>>> import numpy as np
>>> np.set_printoptions(precision=2, suppress=True, linewidth=200)
>>> def rnd(a):
...     return np.round(a, 2) + 0
... 
>>> arr = np.arange(10).reshape(2, 5) + -3
>>> arr
array([[-3, -2, -1,  0,  1],
       [ 2,  3,  4,  5,  6]])
>>> Y = arr / np.sqrt((arr ** 2).mean(axis=1, keepdims=True))
>>> np.linalg.matrix_rank(arr - arr.mean(axis=1, keepdims=True))
np.int64(1)
>>> np.linalg.matrix_rank(Y) == np.linalg.matrix_rank(arr)
np.True_
>>> Y = arr[0, 0] * arr[1:] - np.outer(arr[1:, 0], arr[0])
>>> Y
array([[  0,  -5, -10, -15, -20]])
>>> np.linalg.matrix_rank(Y), np.linalg.matrix_rank(arr)
(np.int64(1), np.int64(2))
>>> C2 = arr.T @ arr
>>> rnd(np.linalg.svd(arr, compute_uv=False) ** 2)
array([91.31, 13.69])
>>> np.diag(C2)
array([13, 13, 17, 25, 37])
>>> np.linalg.matrix_rank(C2)
np.int64(2)
>>> M = np.load("a.npy")
>>> rnd(M)
array([[ 1.32, -2.19, -4.3 ],
       [-1.89,  2.35,  3.99],
       [ 1.48, -2.24, -4.22],
       [ 1.61,  0.91,  4.64],
       [-1.26, -1.1 , -4.71],
       [-3.98,  2.52,  1.68],
       [-4.5 ,  2.18,  0.07],
       [-1.36, -1.05, -4.7 ],
       [-3.66,  2.57,  2.24],
       [-4.55,  1.82, -1.  ],
       [ 4.37, -2.34, -0.65],
       [ 1.08,  1.2 ,  4.73],
       [-2.54, -0.34, -4.3 ],
       [-4.41,  1.44, -1.88],
       [ 3.21, -0.15,  3.83],
       [-2.32,  2.45,  3.69]])
>>> try:
...     np.linalg.inv(M)
... except np.linalg.LinAlgError as e:
...     print(repr(e))
... 
LinAlgError('Last 2 dimensions of the array must be square')
>>> np.allclose(M[:-1].T @ np.linalg.lstsq(M[:-1].T, M[-1])[0], M[-1])
True
>>> np.unique(M.round(6), axis=0).shape
(16, 3)
>>> np.linalg.lstsq(M[:-1].T, M[-1])[2]
np.int32(2)
>>> rnd(M @ np.linalg.pinv(M) @ M)
array([[ 1.32, -2.19, -4.3 ],
       [-1.89,  2.35,  3.99],
       [ 1.48, -2.24, -4.22],
       [ 1.61,  0.91,  4.64],
       [-1.26, -1.1 , -4.71],
       [-3.98,  2.52,  1.68],
       [-4.5 ,  2.18,  0.07],
       [-1.36, -1.05, -4.7 ],
       [-3.66,  2.57,  2.24],
       [-4.55,  1.82, -1.  ],
       [ 4.37, -2.34, -0.65],
       [ 1.08,  1.2 ,  4.73],
       [-2.54, -0.34, -4.3 ],
       [-4.41,  1.44, -1.88],
       [ 3.21, -0.15,  3.83],
       [-2.32,  2.45,  3.69]])
